In [1]: import numpy as np

In [2]: import numpy.linalg as la

In [3]: np.set_printoptions(suppress=True, linewidth=120)

In [4]: feats = np.loadtxt("arr.csv", delimiter=",")

In [5]: feats
Out[5]: 
array([[-5., -4.,  0., -4.,  0.],
       [-2.,  3.,  5.,  5.,  0.],
       [-3., -5.,  5.,  0.,  0.],
       [ 3.,  5., -4.,  1.,  0.],
       [ 0.,  0.,  0.,  0., -3.]])

In [6]: Q, Rm = la.qr(feats)

In [7]: np.round(Q @ Rm, 3) + 0
Out[7]: 
array([[-5., -4.,  0., -4.,  0.],
       [-2.,  3.,  5.,  5.,  0.],
       [-3., -5.,  5.,  0.,  0.],
       [ 3.,  5., -4.,  1.,  0.],
       [ 0.,  0.,  0.,  0., -3.]])

In [8]: np.round(np.abs(np.diag(Rm)), 3)
Out[8]: array([6.856, 5.815, 6.02 , 0.163, 3.   ])

In [9]: np.round(Q.T @ Q, 3) + 0
Out[9]: 
array([[1., 0., 0., 0., 0.],
       [0., 1., 0., 0., 0.],
       [0., 0., 1., 0., 0.],
       [0., 0., 0., 1., 0.],
       [0., 0., 0., 0., 1.]])

In [10]: np.trace(Q @ Q.T)
Out[10]: np.float64(5.0)

In [11]: vals, vecs = la.eig(feats)

In [12]: vals.round(3)
Out[12]: array([-4.203,  5.524,  1.68 ,  1.   , -3.   ])

In [13]: np.round(feats @ vecs[:, 0] - vals[0] * vecs[:, 0], 3) + 0
Out[13]: array([0., 0., 0., 0., 0.])

In [14]: rng = np.random.default_rng(58440)

In [15]: E = np.eye(4, dtype=int)[rng.permutation(4)]

In [16]: E
Out[16]: 
array([[1, 0, 0, 0],
       [0, 0, 0, 1],
       [0, 1, 0, 0],
       [0, 0, 1, 0]])

In [17]: x0 = np.array([4, 2, 2, 3])

In [18]: round(la.norm(x0), 3), np.round(la.norm(E @ x0), 3)
Out[18]: (np.float64(5.745), np.float64(5.745))

In [19]: np.round(np.sort(np.abs(np.degrees(np.angle(la.eigvals(E))))), 3)
Out[19]: array([  0.,   0., 120., 120.])

In [20]: 4 - la.matrix_rank(E - np.eye(4), tol=1e-8)
Out[20]: np.int64(2)

In [21]: round(la.det(E), 3)
Out[21]: np.float64(1.0)

In [22]: np.round(np.sort(la.eigvals(E).real), 3)
Out[22]: array([-0.5, -0.5,  1. ,  1. ])

In [23]: (E != 0).astype(int)
Out[23]: 
array([[1, 0, 0, 0],
       [0, 0, 0, 1],
       [0, 1, 0, 0],
       [0, 0, 1, 0]])

In [24]: E @ E
Out[24]: 
array([[1, 0, 0, 0],
       [0, 0, 1, 0],
       [0, 0, 0, 1],
       [0, 1, 0, 0]])
